$ ipython --no-banner

In [1]: import numpy as np

In [2]: np.set_printoptions(precision=1, suppress=True, linewidth=140, floatmode="fixed")

In [3]: J = np.load("x.npy")

In [4]: J
Out[4]: 
array([[ -4,   0,  -5,  -3],
       [  7, -10,   5,  -1],
       [ -6,  12,  -3,   3],
       [  0,   0,   0,   0],
       [ -5,  -2,  -7,  -5],
       [  8,  -8,   7,   1],
       [ 10,  -4,  11,   5]])

In [5]: # null space of dimension 2

In [6]: np.allclose(J[:-1].T @ np.linalg.lstsq(J[:-1].T, J[-1])[0], J[-1])
Out[6]: True

In [7]: np.round(J @ np.linalg.pinv(J) @ J, 1) + 0
Out[7]: 
array([[ -4.0,   0.0,  -5.0,  -3.0],
       [  7.0, -10.0,   5.0,  -1.0],
       [ -6.0,  12.0,  -3.0,   3.0],
       [  0.0,   0.0,   0.0,   0.0],
       [ -5.0,  -2.0,  -7.0,  -5.0],
       [  8.0,  -8.0,   7.0,   1.0],
       [ 10.0,  -4.0,  11.0,   5.0]])

In [8]: np.unique(J.round(6), axis=0).shape
Out[8]: (7, 4)

In [9]: A2 = J[0, 0] * J[1:] - np.outer(J[1:, 0], J[0])

In [10]: A2
Out[10]: 
array([[  0,  40,  15,  25],
       [  0, -48, -18, -30],
       [  0,   0,   0,   0],
       [  0,   8,   3,   5],
       [  0,  32,  12,  20],
       [  0,  16,   6,  10]])

In [11]: J[:, 0] / J[0, 0]
Out[11]: array([ 1.0, -1.8,  1.5, -0.0,  1.2, -2.0, -2.5])

In [12]: np.flatnonzero(~A2.round(6).any(axis=1))
Out[12]: array([2])

In [13]: left, s, VT = np.linalg.svd(J)

In [14]: s.round(1) + 0
Out[14]: array([27.7, 14.2,  0.0,  0.0])

In [15]: A2 = left[:, :2] @ np.diag(s[:2]) @ VT[:2]

In [16]: np.round(np.linalg.norm(J - A2) / np.linalg.norm(J), 1)
Out[16]: np.float64(0.0)

In [17]: round(float(np.linalg.norm(J - A2, 2)), 1), round(float(s[2]), 1)
Out[17]: (0.0, 0.0)

In [18]: A = np.load("arr.npy")

In [19]: A
Out[19]: 
array([[ 1.5, -0.2,  0.9],
       [ 4.9,  0.9,  6.1],
       [ 2.0,  1.7, -1.4],
       [ 4.0,  1.9,  2.5],
       [ 5.1,  2.0,  4.9],
       [-1.3, -3.9,  1.2],
       [-3.0, -6.6,  2.1],
       [-1.2, -1.0, -3.6],
       [-7.3, -9.5, -2.1],
       [ 5.0,  2.1,  4.4],
       [-5.6, -8.1, -0.9],
       [ 7.6,  6.0,  3.3],
       [ 9.2,  8.0,  3.3],
       [-1.1, -3.1,  0.3],
       [ 5.5,  3.7,  2.7],
       [ 2.5,  0.3,  2.0]])

In [20]: hat = A @ np.linalg.solve(A.T @ A, A.T)

In [21]: round(np.trace(hat), 1)
Out[21]: np.float64(3.0)

In [22]: hat @ A[:, 1]
Out[22]: array([-0.2,  0.9,  1.7,  1.9,  2.0, -3.9, -6.6, -1.0, -9.5,  2.1, -8.1,  6.0,  8.0, -3.1,  3.7,  0.3])

In [23]: np.diag(hat)
Out[23]: array([0.1, 0.3, 0.3, 0.1, 0.2, 0.1, 0.2, 0.4, 0.3, 0.1, 0.2, 0.2, 0.3, 0.1, 0.1, 0.1])

In [24]: np.allclose(hat @ hat, hat)
Out[24]: True

In [25]: np.linalg.matrix_rank(np.eye(16) - hat)
Out[25]: np.int64(13)
